$ python3 -q
>>> import numpy as np
>>> np.set_printoptions(precision=3, suppress=True, linewidth=200, floatmode="fixed")
>>> K = np.array([[2, -4, 6, -6], [2, -4, 6, -6], [0, 0, 0, 0], [1, -2, 3, -3]])
>>> np.allclose(K, K.T)
False
>>> round(float(np.linalg.det(K)), 3)
0.0
>>> np.trace(K)
np.int64(-5)
>>> np.linalg.determinant(K)
Traceback (most recent call last):
  File "<python-input-6>", line 1, in <module>
    np.linalg.determinant(K)
    ^^^^^^^^^^^^^^^^^^^^^
AttributeError: module 'numpy.linalg' has no attribute 'determinant'
>>> vec = np.array([-2, 1, -3, -3])
>>> a = np.maximum(K @ vec, 0)
>>> np.maximum(K @ vec, 0) - np.maximum(-K @ vec, 0)
array([-8, -8,  0, -4])
>>> np.tanh(K @ vec)
array([-1.000, -1.000,  0.000, -0.999])
>>> print(K.T @ a)
[0 0 0 0]
>>> a
array([0, 0, 0, 0])
>>> np.maximum(K @ (3 * vec), 0)
array([0, 0, 0, 0])
>>> M = np.load("out11.npy")
>>> M
array([[  0.846,   1.991,   4.126],
       [ -6.088,   4.607,   9.165],
       [ -1.896,  -0.647,   4.356],
       [ -1.312,   4.871,  -0.018],
       [  4.659,  -0.351,  -0.074],
       [  1.724,  -2.700,   0.632],
       [ -3.284,   2.503,  -2.208],
       [  0.944,   3.564,  -4.475],
       [ -7.116,  -1.844,   1.270],
       [ -4.313,   3.207,  -3.540],
       [  0.503,   5.267,   5.253],
       [  1.635,  -1.708,   4.237],
       [  4.636,  -0.201,   1.903],
       [ -2.767,   3.207,   8.571],
       [ -4.000,   3.771,  -3.378],
       [ -4.857,   2.972, -11.203]])
>>> def softmax(z):
...     e = np.exp(z - z.max(axis=-1, keepdims=True))
...     return e / e.sum(axis=-1, keepdims=True)
... 
>>> print(softmax(M[12]))
[0.932 0.007 0.061]
>>> print(softmax(M).sum(axis=1))
[1.000 1.000 1.000 1.000 1.000 1.000 1.000 1.000 1.000 1.000 1.000 1.000 1.000 1.000 1.000 1.000]
>>> softmax(M[12] + 4)
array([0.932, 0.007, 0.061])
>>> att = M @ M.T / np.sqrt(3)
>>> softmax(att).round(6).argmax(axis=1)
array([ 1,  1,  1,  1,  4,  5, 15, 15,  8, 15,  1, 13, 12,  1, 15, 15])
>>> feats = np.loadtxt("case12.csv", delimiter=",")
>>> feats
array([[ 0.217,  0.938,  0.388],
       [-0.515, -0.999, -0.653],
       [ 0.291,  0.000, -0.327],
       [ 0.217, -0.080, -0.273],
       [ 0.207,  0.744,  0.129],
       [ 0.159,  0.641,  0.110],
       [ 0.493,  0.686, -0.282],
       [ 0.405, -0.310, -0.544],
       [-0.159, -0.641, -0.110],
       [ 0.611,  1.000,  0.658],
       [-0.282, -0.927, -0.291],
       [-0.264, -0.867, -0.197],
       [ 0.508,  0.982,  0.264],
       [ 0.670,  1.000,  0.786],
       [ 0.226,  0.999,  0.818],
       [-0.735, -0.999, -0.319]])
>>> D = np.linalg.norm(feats[:, None] - feats[None], axis=-1)
>>> D[11].round(6).argsort(kind="stable")[:4]
array([11, 10,  8, 15])
>>> print(D[:5, :5])
[[0.000 2.318 1.182 1.214 0.324]
 [2.318 0.000 1.324 1.235 2.042]
 [1.182 1.324 0.000 0.122 0.877]
 [1.214 1.235 0.122 0.000 0.917]
 [0.324 2.042 0.877 0.917 0.000]]
>>> (D + 1e9 * np.eye(16)).round(6).argmin(axis=1)
array([12, 15,  3,  2,  5,  4,  4,  2, 11, 13, 11, 10,  0,  9,  9,  1])
>>> print(D.shape)
(16, 16)
>>> Z = feats[[12, 9]].astype(float)
>>> for _ in range(6):
...     labels = np.linalg.norm(feats[:, None] - Z, axis=-1).argmin(axis=1)
...     Z = np.array([feats[labels == j].mean(axis=0) for j in range(2)])
... 
>>> labels
array([1, 0, 0, 0, 1, 1, 1, 0, 0, 1, 0, 0, 1, 1, 1, 0])
>>> Z
array([[-0.130, -0.603, -0.339],
       [ 0.386,  0.874,  0.359]])
>>> np.bincount(labels)
array([8, 8])
>>> J = np.loadtxt("run4.csv", delimiter=",")
>>> print(J)
[[ 4.000  4.000  4.000  4.000]
 [ 4.000  8.000  8.000  8.000]
 [ 4.000  8.000 12.000 12.000]
 [ 4.000  8.000 12.000 16.000]]
>>> proj = np.triu(np.array([[6, 8, 2, -2], [-9, -5, -5, 3], [-7, 8, 7, 3], [2, -6, 6, -5]]), 1) + np.eye(4)
>>> Y = proj @ J @ np.linalg.inv(proj)
>>> np.linalg.matrix_rank(Y)
np.int64(4)
>>> np.trace(Y), np.trace(J)
(np.float64(40.0), np.float64(40.0))
>>> round(np.linalg.det(Y), 3)
np.float64(256.0)
>>> vals, vecs = np.linalg.eigh(J)
>>> vec = np.array([3, 3, 2, 2])
>>> np.abs(J).sum(axis=1).max(), round(np.abs(vals).max(), 3)
(np.float64(40.0), np.float64(33.163))
>>> vec @ J @ vec
np.float64(676.0)
>>> m1 = np.loadtxt("test13.csv", delimiter=",")
>>> m1
array([[1.000, 0.000, 3.000, 4.000],
       [4.000, 1.000, 1.000, 0.000],
       [4.000, 1.000, 1.000, 0.000],
       [3.000, 0.000, 0.000, 2.000]])
>>> np.allclose(m1, m1.T)
False
>>> m1 @ m1
array([[25.000,  3.000,  6.000, 12.000],
       [12.000,  2.000, 14.000, 16.000],
       [12.000,  2.000, 14.000, 16.000],
       [ 9.000,  0.000,  9.000, 16.000]])
>>> print((m1 - m1.T) / 2)
[[ 0.000 -2.000 -0.500  0.500]
 [ 2.000  0.000  0.000  0.000]
 [ 0.500  0.000  0.000  0.000]
 [-0.500  0.000  0.000  0.000]]
>>> np.trace(m1)
np.float64(5.0)
>>> np.round(np.linalg.det(m1), 3)
np.float64(0.0)
>>> Uu, sig, Vt = np.linalg.svd(m1)
>>> vecs = Vt[:(sig > 1e-8).sum()]
>>> rng = np.random.default_rng(96888)
>>> vec = m1[2] + -3 * m1[0] + rng.integers(2) * np.eye(4)[3]
>>> vec
array([  1.000,   1.000,  -8.000, -11.000])
>>> print(np.linalg.matrix_rank(np.vstack([m1, vec])))
4
>>> vecs.T @ vecs
array([[ 0.974,  0.149, -0.044,  0.039],
       [ 0.149,  0.158,  0.248, -0.223],
       [-0.044,  0.248,  0.927,  0.066],
       [ 0.039, -0.223,  0.066,  0.941]])
>>> rank = np.linalg.matrix_rank(m1)
>>> rank
np.int64(3)
>>> ns = np.linalg.svd(m1)[2][rank:].T
>>> ns @ ns.T
array([[ 0.026, -0.149,  0.044, -0.039],
       [-0.149,  0.842, -0.248,  0.223],
       [ 0.044, -0.248,  0.073, -0.066],
       [-0.039,  0.223, -0.066,  0.059]])
>>> ns.shape
(4, 1)
>>> np.allclose(m1 @ ns, 0)
True
>>> [int(np.linalg.matrix_rank(np.delete(m1, i, axis=0))) for i in range(4)]
[2, 3, 3, 2]
>>> vals, vecs = np.linalg.eigh(J)
>>> np.linalg.eigvalsh(J + 2 * np.eye(4))
array([ 3.132,  3.704,  6.000, 35.163])
>>> np.round(vecs.T @ vecs, 3) + 0
array([[1.000, 0.000, 0.000, 0.000],
       [0.000, 1.000, 0.000, 0.000],
       [0.000, 0.000, 1.000, 0.000],
       [0.000, 0.000, 0.000, 1.000]])
>>> print(np.round(vecs.T @ J @ vecs, 3) + 0)
[[ 1.132  0.000  0.000  0.000]
 [ 0.000  1.704  0.000  0.000]
 [ 0.000  0.000  4.000  0.000]
 [ 0.000  0.000  0.000 33.163]]
>>> np.abs(vecs[:, -1])
array([0.228, 0.429, 0.577, 0.657])
>>> np.abs(vecs[:, -1]).round(6).argmax()
np.int64(3)
>>> print(np.linalg.eigvalsh(J @ J))
[   1.282    2.904   16.000 1099.814]
>>> proj = np.triu(np.array([[9, 0, 3, 1], [1, 1, 6, 7], [7, 6, 2, 9], [0, 1, 7, 3]]), 1) + np.eye(4)
>>> Y = proj @ m1 @ np.linalg.inv(proj)
>>> np.linalg.matrix_rank(Y)
np.int64(3)
>>> print(np.trace(Y), np.trace(m1))
5.0 5.0
>>> data = np.loadtxt("dump.csv", delimiter=",")
>>> print(data)
[[-3.966  1.983 -4.016]
 [-3.957  1.983 -3.984]
 [-3.992  1.983 -3.994]
 [-3.977  2.003 -3.993]
 [-4.009  2.001 -3.996]
 [-3.979  2.007 -4.007]
 [-3.980  2.001 -4.005]
 [ 3.000 -5.022 -0.996]
 [ 3.002 -5.007 -0.996]
 [ 3.006 -5.020 -0.987]
 [ 2.998 -5.017 -1.014]
 [ 2.974 -4.983 -0.982]
 [ 3.014 -4.993 -0.972]
 [ 3.000 -4.997 -0.993]]
>>> vec = np.array([-4, 0, -5])
>>> rhs = data @ vec
>>> c, lr = np.zeros(3), 1 / np.linalg.norm(data, 2) ** 2
>>> for i in range(15):
...     c -= lr * data.T @ (data @ c - rhs)
...     if i % 5 == 0: print(i, round(np.linalg.norm(data @ c - rhs), 3))
... 
0 35.762
5 4.932
10 0.68
>>> c
array([-3.567,  0.319, -5.263])
>>> C2 = np.cov(data, rowvar=False)
>>> C2.shape
(3, 3)
>>> data.std(axis=0)
array([3.490, 3.500, 1.504])
>>> np.argwhere(np.triu(np.abs(np.corrcoef(data.T)) > 0.8, 1))
array([[0, 1],
       [0, 2],
       [1, 2]])
>>> np.count_nonzero(m1)
np.int64(11)
>>> m1 - m1[0]
array([[ 0.000,  0.000,  0.000,  0.000],
       [ 3.000,  1.000, -2.000, -4.000],
       [ 3.000,  1.000, -2.000, -4.000],
       [ 2.000,  0.000, -3.000, -2.000]])
>>> m1.sum(axis=1)
array([8.000, 6.000, 6.000, 5.000])
>>> m1.mean(axis=0)
array([3.000, 0.500, 1.250, 1.500])
>>> m1.shape
(4, 4)
>>> np.linalg.matrix_rank(m1)
np.int64(3)
>>> np.abs(m1).max()
np.float64(4.0)
>>> round(np.linalg.norm(m1), 3)
np.float64(8.66)
